$ python -q
>>> import numpy as np
>>> np.set_printoptions(precision=1, suppress=True, linewidth=160)
>>> m1 = np.load("x.npy")
>>> m1
array([[  1,   5,  -7],
       [ -1,   3,  -9],
       [ -2,   2, -10]])
>>> A2 = np.array([[1, -5, 2], [2, -1, 3], [4, 5, -5]])
>>> np.einsum("ik,kj->ji", m1, A2)
array([[-17, -31, -38],
       [-45, -43, -42],
       [ 52,  52,  52]])
>>> rng = np.random.default_rng(69316)
>>> A2 = m1 + rng.integers(-2, 3, (3, 2)) @ rng.integers(-2, 3, (2, 3))
>>> A2
array([[  2,   1,  -7],
       [  1,   7, -13],
       [ -1,   4, -12]])
>>> np.round(np.linalg.svd(A2 - m1, compute_uv=False), 1) + 0
array([7.2, 3.2, 0. ])
>>> np.abs(A2 - m1).sum(axis=1)
array([ 5, 10,  5])
>>> w1 = np.array([[-5, 4, -8, 1, 8], [8, -2, 4, 0, 2], [7, -8, -2, -7, 8]])
>>> coef = np.array([3, 3, -2, 1, 0])
>>> hid = np.maximum(A2 @ w1 + coef, 0)
>>> hid
array([[ 0, 65,  0, 52,  0],
       [ 0, 97, 44, 93,  0],
       [ 0, 87, 46, 84,  0]])
>>> Z = np.array([[3, 2], [0, 2], [0, 1], [0, 1], [0, 0]])
>>> (hid @ Z).round(6).argmax(axis=1)
array([1, 1, 1])
>>> arr = np.load("layer13.npy")
>>> arr
array([[ 0.8, -2.7, -0.8,  0.6],
       [ 0. , -1.2,  2.1,  1.7],
       [ 0.9, -1.6, -2. ,  1.2],
       [ 1.5,  0. ,  1. ,  2.4],
       [-1.8, -1.4, -1.8, -0.7],
       [-0.6, -0.3, -2.8, -1. ],
       [-1.5,  1.1, -2.1,  1. ],
       [ 2.1,  1.6, -1.2, -0.9],
       [ 2.7, -0.6,  0.9,  0.8],
       [-0.3,  0.4,  0.8, -2.8],
       [-0.4,  1.2, -2.4, -1.3],
       [-2.2,  1.1,  1.8, -0.1],
       [-1.1,  0.3, -1.4, -2.4],
       [ 0.3,  2.2, -2. ,  0.1],
       [-2.7,  0.1, -0.7,  1.2],
       [-2.2, -0.6, -0.5, -1.9],
       [ 1.8,  2.2, -0.8, -0.5],
       [-1.4, -1.4, -2.2,  0.3],
       [ 2.3,  0.6, -0.1,  1.9],
       [ 0.4,  1.8,  1.4, -2. ],
       [-0.8,  0.3,  2.4, -1.6],
       [-1.2,  1.3, -2. , -1.4],
       [ 1.6, -2.2, -1.1, -0.6]])
>>> t = np.radians(15)
>>> r_ = np.eye(4)
>>> r_[3, 3] = r_[0, 0] = np.cos(t)
>>> r_[3, 0], r_[0, 3] = -np.sin(t), np.sin(t)
>>> r_
array([[ 1. ,  0. ,  0. ,  0.3],
       [ 0. ,  1. ,  0. ,  0. ],
       [ 0. ,  0. ,  1. ,  0. ],
       [-0.3,  0. ,  0. ,  1. ]])
>>> A2 = arr @ r_.T
>>> np.allclose(np.linalg.norm(arr, axis=1), np.linalg.norm(A2, axis=1))
True
>>> round(float(np.linalg.det(r_)), 1), round(np.trace(r_), 1)
(1.0, np.float64(3.9))
>>> F = np.array([[0.9, 24.7, -12.6],
...     [1.2, 24.4, -14.1],
...     [3.2, 25.7, -13.0],
...     [3.6, 28.0, -13.1],
...     [1.1, 24.5, -11.6],
...     [-7.9, -11.6, -4.3],
...     [-8.4, -9.9, -1.9],
...     [1.5, 25.0, -12.0],
...     [-7.5, -9.3, -5.1],
...     [-7.8, -9.0, -2.4],
...     [-8.1, -9.7, -2.7],
...     [2.0, 24.6, -14.4],
...     [2.1, 26.4, -14.7],
...     [-8.4, -11.0, -1.9],
...     [-9.6, -10.2, -3.4],
...     [-8.4, -10.2, -3.6],
...     [-9.8, -9.4, -3.0]])
>>> A2 = np.c_[F[:, :1] @ np.array([[2]]), np.array([6, -2, -4, -9, 4, 5, 4, -9, -5, 4, -3, -7, -3, -2, -2, -8, -2])]
>>> A2
array([[  1.8,   6. ],
       [  2.4,  -2. ],
       [  6.4,  -4. ],
       [  7.2,  -9. ],
       [  2.2,   4. ],
       [-15.8,   5. ],
       [-16.8,   4. ],
       [  3. ,  -9. ],
       [-15. ,  -5. ],
       [-15.6,   4. ],
       [-16.2,  -3. ],
       [  4. ,  -7. ],
       [  4.2,  -3. ],
       [-16.8,  -2. ],
       [-19.2,  -2. ],
       [-16.8,  -8. ],
       [-19.6,  -2. ]])
>>> np.linalg.norm(np.linalg.qr(F)[0].T @ A2, axis=0) ** 2 / ((A2 ** 2).sum(axis=0) + 1e-12)
array([1. , 0.2])
>>> np.linalg.matrix_rank(np.c_[F, A2])
np.int64(4)
>>> np.linalg.matrix_rank(A2)
np.int64(2)
>>> proj = A2 @ np.linalg.solve(A2.T @ A2, A2.T)
>>> np.linalg.matrix_rank(np.eye(17) - proj)
np.int64(15)
>>> np.round(np.diag(proj), 1) + 0
array([0.1, 0. , 0.1, 0.2, 0. , 0.1, 0.1, 0.2, 0.1, 0.1, 0.1, 0.1, 0. , 0.1, 0.1, 0.2, 0.1])
>>> proj @ A2[:, 0]
array([  1.8,   2.4,   6.4,   7.2,   2.2, -15.8, -16.8,   3. , -15. , -15.6, -16.2,   4. ,   4.2, -16.8, -19.2, -16.8, -19.6])
>>> A2 = np.array([[1, 1], [1, -1]])
>>> data = np.kron(A2, np.kron(A2, A2))[rng.permutation(8)][:3]
>>> data
array([[ 1, -1,  1, -1,  1, -1,  1, -1],
       [ 1,  1,  1,  1,  1,  1,  1,  1],
       [ 1,  1, -1, -1,  1,  1, -1, -1]])
>>> def softmax(z):
...     e = np.exp(z - z.max(axis=-1, keepdims=True))
...     return e / e.sum(axis=-1, keepdims=True)
... 
>>> softmax(data).sum(axis=1)
array([1., 1., 1.])
>>> np.round(softmax(10 * data[2]), 1) + 0
array([0.2, 0.2, 0. , 0. , 0.2, 0.2, 0. , 0. ])
>>> np.round(softmax(data[2] + -2), 1) + 0
array([0.2, 0.2, 0. , 0. , 0.2, 0.2, 0. , 0. ])
>>> np.round(softmax(data[2]), 1) + 0
array([0.2, 0.2, 0. , 0. , 0.2, 0.2, 0. , 0. ])
>>> att = data @ data.T / np.sqrt(8)
>>> softmax(att)
array([[0.9, 0.1, 0.1],
       [0.1, 0.9, 0.1],
       [0.1, 0.1, 0.9]])
>>> softmax(att + np.triu(np.full(att.shape, -np.inf), 1))
array([[1. , 0. , 0. ],
       [0.1, 0.9, 0. ],
       [0.1, 0.1, 0.9]])
>>> round(float(np.linalg.norm(data, 2)), 1)
2.8
>>> C2 = data.T @ data
>>> np.round(np.linalg.eigvalsh(C2)[::-1], 1) + 0
array([8., 8., 8., 0., 0., 0., 0., 0.])
>>> C2
array([[ 3,  1,  1, -1,  3,  1,  1, -1],
       [ 1,  3, -1,  1,  1,  3, -1,  1],
       [ 1, -1,  3,  1,  1, -1,  3,  1],
       [-1,  1,  1,  3, -1,  1,  1,  3],
       [ 3,  1,  1, -1,  3,  1,  1, -1],
       [ 1,  3, -1,  1,  1,  3, -1,  1],
       [ 1, -1,  3,  1,  1, -1,  3,  1],
       [-1,  1,  1,  3, -1,  1,  1,  3]])
>>> (data @ data.T).shape
(3, 3)
>>> np.diag(C2)
array([3, 3, 3, 3, 3, 3, 3, 3])
>>> np.linalg.matrix_rank(C2)
np.int64(3)
>>> vec = np.array([1, 2, 1, 0, 1, 2, 0, 1])
>>> h = np.maximum(C2 @ vec, 0)
>>> np.tanh(C2 @ vec)
array([1., 1., 1., 1., 1., 1., 1., 1.])
>>> np.flatnonzero(h > 1e-9)
array([0, 1, 2, 3, 4, 5, 6, 7])
>>> np.maximum(C2 @ (3 * vec), 0)
array([30, 42,  6, 18, 30, 42,  6, 18])
>>> C2 * (h > 1e-9)[:, None]
array([[ 3,  1,  1, -1,  3,  1,  1, -1],
       [ 1,  3, -1,  1,  1,  3, -1,  1],
       [ 1, -1,  3,  1,  1, -1,  3,  1],
       [-1,  1,  1,  3, -1,  1,  1,  3],
       [ 3,  1,  1, -1,  3,  1,  1, -1],
       [ 1,  3, -1,  1,  1,  3, -1,  1],
       [ 1, -1,  3,  1,  1, -1,  3,  1],
       [-1,  1,  1,  3, -1,  1,  1,  3]])
>>> A2 = np.array([[2, -1], [2, -1], [-2, -2]])
>>> A = np.kron(np.eye(3, dtype=int), A2)
>>> A
array([[ 2, -1,  0,  0,  0,  0],
       [ 2, -1,  0,  0,  0,  0],
       [-2, -2,  0,  0,  0,  0],
       [ 0,  0,  2, -1,  0,  0],
       [ 0,  0,  2, -1,  0,  0],
       [ 0,  0, -2, -2,  0,  0],
       [ 0,  0,  0,  0,  2, -1],
       [ 0,  0,  0,  0,  2, -1],
       [ 0,  0,  0,  0, -2, -2]])
>>> # row 1 repeats row 0
>>> vec = np.array([1, 1, 3, 3, 1, 0])
>>> rhs = A @ vec
>>> np.round(np.linalg.pinv(A) @ A, 1) + 0
array([[1., 0., 0., 0., 0., 0.],
       [0., 1., 0., 0., 0., 0.],
       [0., 0., 1., 0., 0., 0.],
       [0., 0., 0., 1., 0., 0.],
       [0., 0., 0., 0., 1., 0.],
       [0., 0., 0., 0., 0., 1.]])
>>> rhs = rhs + 0.1 * rng.normal(size=9)
>>> rhs
array([  1. ,   1.1,  -4.1,   3.1,   2.9, -12. ,   2. ,   2.1,  -2. ])
>>> coef, *_ = np.linalg.lstsq(A, rhs)
>>> coef.round()
array([ 1.,  1.,  3.,  3.,  1., -0.])
>>> [round(float(np.linalg.norm(np.linalg.solve(A.T @ A + lam * np.eye(6), A.T @ rhs))), 2) for lam in (0, 1, 10, 100)]
[4.6, 4.1, 2.17, 0.4]
>>> proj = A @ np.linalg.solve(A.T @ A, A.T)
>>> np.allclose(proj @ proj, proj)
True
>>> np.diag(proj)
array([0.5, 0.5, 1. , 0.5, 0.5, 1. , 0.5, 0.5, 1. ])
>>> proj
array([[0.5, 0.5, 0. , 0. , 0. , 0. , 0. , 0. , 0. ],
       [0.5, 0.5, 0. , 0. , 0. , 0. , 0. , 0. , 0. ],
       [0. , 0. , 1. , 0. , 0. , 0. , 0. , 0. , 0. ],
       [0. , 0. , 0. , 0.5, 0.5, 0. , 0. , 0. , 0. ],
       [0. , 0. , 0. , 0.5, 0.5, 0. , 0. , 0. , 0. ],
       [0. , 0. , 0. , 0. , 0. , 1. , 0. , 0. , 0. ],
       [0. , 0. , 0. , 0. , 0. , 0. , 0.5, 0.5, 0. ],
       [0. , 0. , 0. , 0. , 0. , 0. , 0.5, 0.5, 0. ],
       [0. , 0. , 0. , 0. , 0. , 0. , 0. , 0. , 1. ]])
>>> np.linalg.eigvalsh(proj)
array([0., 0., 0., 1., 1., 1., 1., 1., 1.])
>>> np.linalg.matrix_rank(np.eye(9) - proj)
np.int64(3)
>>> lab = rng.permutation(9)
>>> lab
array([2, 0, 8, 3, 4, 6, 5, 1, 7])
>>> A2 = proj[lab][:, lab]
>>> round(np.linalg.det(A2), 1), round(float(np.linalg.det(proj[lab])), 1)
(np.float64(0.0), 0.0)
>>> A2
array([[1. , 0. , 0. , 0. , 0. , 0. , 0. , 0. , 0. ],
       [0. , 0.5, 0. , 0. , 0. , 0. , 0. , 0.5, 0. ],
       [0. , 0. , 1. , 0. , 0. , 0. , 0. , 0. , 0. ],
       [0. , 0. , 0. , 0.5, 0.5, 0. , 0. , 0. , 0. ],
       [0. , 0. , 0. , 0.5, 0.5, 0. , 0. , 0. , 0. ],
       [0. , 0. , 0. , 0. , 0. , 0.5, 0. , 0. , 0.5],
       [0. , 0. , 0. , 0. , 0. , 0. , 1. , 0. , 0. ],
       [0. , 0.5, 0. , 0. , 0. , 0. , 0. , 0.5, 0. ],
       [0. , 0. , 0. , 0. , 0. , 0.5, 0. , 0. , 0.5]])
>>> proj = F @ np.linalg.solve(F.T @ F, F.T)
>>> np.allclose(proj @ proj, proj)
True
>>> np.round(np.trace(proj), 1)
np.float64(3.0)
>>> K = np.array([[-3, 3, 3, 1],
...     [2, 3, -2, -2],
...     [3, 1, -2, 2],
...     [-1, -1, -2, -3],
...     [-1, 3, -2, -1]]) * (rng.random((5, 4)) < 0.3)
>>> K
array([[ 0,  0,  0,  1],
       [ 0,  0,  0,  0],
       [ 0,  0,  0,  0],
       [ 0, -1,  0, -3],
       [ 0,  0,  0,  0]])
>>> # row 3 dominates
>>> U, sv, Vh = np.linalg.svd(K)
>>> vecs = Vh[:(sv > 1e-8).sum()]
>>> vec = K[3] + -2 * K[2] + rng.integers(2) * np.eye(4)[0]
>>> vec
array([ 1., -1.,  0., -3.])
>>> np.round(vecs.T @ vecs, 1) + 0
array([[0., 0., 0., 0.],
       [0., 1., 0., 0.],
       [0., 0., 0., 0.],
       [0., 0., 0., 1.]])
>>> A2 = np.array([[1, 3, -2], [1, 3, 2], [-2, 0, 2], [-2, -2, -2]])
>>> np.einsum("ik,kj->ij", K, A2)
array([[-2, -2, -2],
       [ 0,  0,  0],
       [ 0,  0,  0],
       [ 5,  3,  4],
       [ 0,  0,  0]])
>>> np.einsum("ij,ij->i", K, K)
array([ 1,  0,  0, 10,  0])
>>> np.linalg.matrix_rank(K @ A2)
np.int64(2)
>>> A2.T @ K.T
array([[-2,  0,  0,  5,  0],
       [-2,  0,  0,  3,  0],
       [-2,  0,  0,  4,  0]])
>>> K @ A2
array([[-2, -2, -2],
       [ 0,  0,  0],
       [ 0,  0,  0],
       [ 5,  3,  4],
       [ 0,  0,  0]])
>>> t = np.radians(90)
>>> r_ = np.eye(4)
>>> r_[1, 1] = r_[0, 0] = np.cos(t)
>>> r_[1, 0], r_[0, 1] = -np.sin(t), np.sin(t)
>>> r_.round(1) + 0
array([[ 0.,  1.,  0.,  0.],
       [-1.,  0.,  0.,  0.],
       [ 0.,  0.,  1.,  0.],
       [ 0.,  0.,  0.,  1.]])
>>> A2 = K @ r_.T
>>> np.allclose(np.linalg.norm(K, axis=1), np.linalg.norm(A2, axis=1))
True
>>> np.abs(A2 - K).max(axis=0)
array([1., 1., 0., 0.])
>>> r0 = np.array([1, -2, 0, 2])
>>> mat = -1 * np.eye(4) + np.outer(r0, r0)
>>> mat
array([[ 0., -2.,  0.,  2.],
       [-2.,  3.,  0., -4.],
       [ 0.,  0., -1.,  0.],
       [ 2., -4.,  0.,  3.]])
>>> # splits into 2 blocks
>>> lab = rng.permutation(4)
>>> lab
array([1, 3, 2, 0])
>>> A2 = mat[lab][:, lab]
>>> np.allclose(A2, mat)
False
>>> np.sort(np.abs(np.linalg.eigvals(A2)))
array([1., 1., 1., 8.])
>>> A2
array([[ 3., -4.,  0., -2.],
       [-4.,  3.,  0.,  2.],
       [ 0.,  0., -1.,  0.],
       [-2.,  2.,  0.,  0.]])
>>> np.diag(A2)
array([ 3.,  3., -1.,  0.])
>>> vals, vecs = np.linalg.eig(A2)
>>> np.sort(np.linalg.eigvals(A2 @ A2))
array([ 1.,  1.,  1., 64.])
>>> np.sort(np.linalg.eigvals(A2.T))
array([-1., -1., -1.,  8.])
>>> vals, vecs = np.linalg.eigh(mat)
>>> np.unique(vals.round(6) + 0, return_counts=True)[1]
array([3, 1])
>>> round(float(vals.sum()), 1), np.trace(mat)
(5.0, np.float64(5.0))
>>> (vals > 1e-8).sum(), (vals < -1e-8).sum()
(np.int64(1), np.int64(3))
>>> np.round(np.abs(vecs[:, -1]), 1) + 0
array([0.3, 0.7, 0. , 0.7])
